>>> import numpy as np
>>> np.set_printoptions(suppress=True, linewidth=200)
>>> F = np.load("data.npy")
>>> print(F)
[[-1  8 -8  2  5]
 [ 8 -1  8 -8  2]
 [-8  8 -1  8 -8]
 [ 2 -8  8 -1  8]
 [ 5  2 -8  8 -1]]
>>> f = np.array([9, 1])
>>> print(np.cross(F[3, :3], F[2, :3]))
[-56 -62 -48]
>>> print(np.polyval(f, F[3]))
[ 19 -71  73  -8  73]
>>> print(np.convolve(F[3], f))
[ 18 -70  64  -1  71   8]
>>> print(np.array([np.convolve(row, f, "same") for row in F]))
[[ -9  71 -64  10  47]
 [ 72  -1  71 -64  10]
 [-72  64  -1  71 -64]
 [ 18 -70  64  -1  71]
 [ 45  23 -70  64  -1]]
>>> print(np.round(np.linalg.eigvals(F), 2))
[-24.64  -8.35  13.13   5.51   9.35]
>>> print(np.round(np.linalg.det(F[::-1]), 2))
139152.0
>>> print(np.kron(np.eye(2, dtype=int), F))
[[-1  8 -8  2  5  0  0  0  0  0]
 [ 8 -1  8 -8  2  0  0  0  0  0]
 [-8  8 -1  8 -8  0  0  0  0  0]
 [ 2 -8  8 -1  8  0  0  0  0  0]
 [ 5  2 -8  8 -1  0  0  0  0  0]
 [ 0  0  0  0  0 -1  8 -8  2  5]
 [ 0  0  0  0  0  8 -1  8 -8  2]
 [ 0  0  0  0  0 -8  8 -1  8 -8]
 [ 0  0  0  0  0  2 -8  8 -1  8]
 [ 0  0  0  0  0  5  2 -8  8 -1]]
>>> print(round(np.linalg.eigvals(F).sum().real, 2))
-5.0
>>> vals, vecs = np.linalg.eigh(F)
>>> x0 = np.array([0, 4, -5, -1, 0])
>>> print(np.round(vecs * np.maximum(vals, 0) @ vecs.T, 2))
[[ 5.24  2.64 -3.56 -0.53  4.  ]
 [ 2.64  5.49  1.31 -2.61 -0.53]
 [-3.56  1.31  6.53  1.31 -3.56]
 [-0.53 -2.61  1.31  5.49  2.64]
 [ 4.   -0.53 -3.56  2.64  5.24]]
>>> arr = np.loadtxt("sample18.csv", delimiter=",")
>>> print(arr)
[[0. 1. 0. 0. 0. 0. 0. 1. 0. 0. 0. 0. 0. 1. 1.]
 [1. 0. 0. 0. 0. 0. 0. 0. 0. 0. 0. 0. 0. 1. 1.]
 [0. 0. 0. 1. 1. 0. 0. 0. 0. 0. 0. 1. 0. 0. 0.]
 [0. 0. 1. 0. 1. 0. 0. 0. 0. 0. 1. 0. 0. 0. 0.]
 [0. 0. 1. 1. 0. 0. 0. 0. 0. 0. 1. 0. 0. 0. 0.]
 [0. 0. 0. 0. 0. 0. 1. 0. 1. 1. 0. 0. 1. 0. 0.]
 [0. 0. 0. 0. 0. 1. 0. 0. 1. 1. 0. 0. 1. 0. 0.]
 [1. 0. 0. 0. 0. 0. 0. 0. 0. 0. 0. 0. 0. 1. 0.]
 [0. 0. 0. 0. 0. 1. 1. 0. 0. 0. 0. 0. 1. 0. 0.]
 [0. 0. 0. 0. 0. 1. 1. 0. 0. 0. 0. 0. 1. 0. 0.]
 [0. 0. 0. 1. 1. 0. 0. 0. 0. 0. 0. 1. 0. 0. 0.]
 [0. 0. 1. 0. 0. 0. 0. 0. 0. 0. 1. 0. 0. 0. 0.]
 [0. 0. 0. 0. 0. 1. 1. 0. 1. 1. 0. 0. 0. 0. 0.]
 [1. 1. 0. 0. 0. 0. 0. 1. 0. 0. 0. 0. 0. 0. 0.]
 [1. 1. 0. 0. 0. 0. 0. 0. 0. 0. 0. 0. 0. 0. 0.]]
>>> rk = np.linalg.matrix_rank(arr)
>>> print(rk)
13
>>> null = np.linalg.svd(arr)[2][rk:].T
>>> print(np.linalg.matrix_rank(arr.T @ arr), np.linalg.matrix_rank(arr @ arr.T))
13 13
>>> print(np.allclose(arr @ null, 0))
True
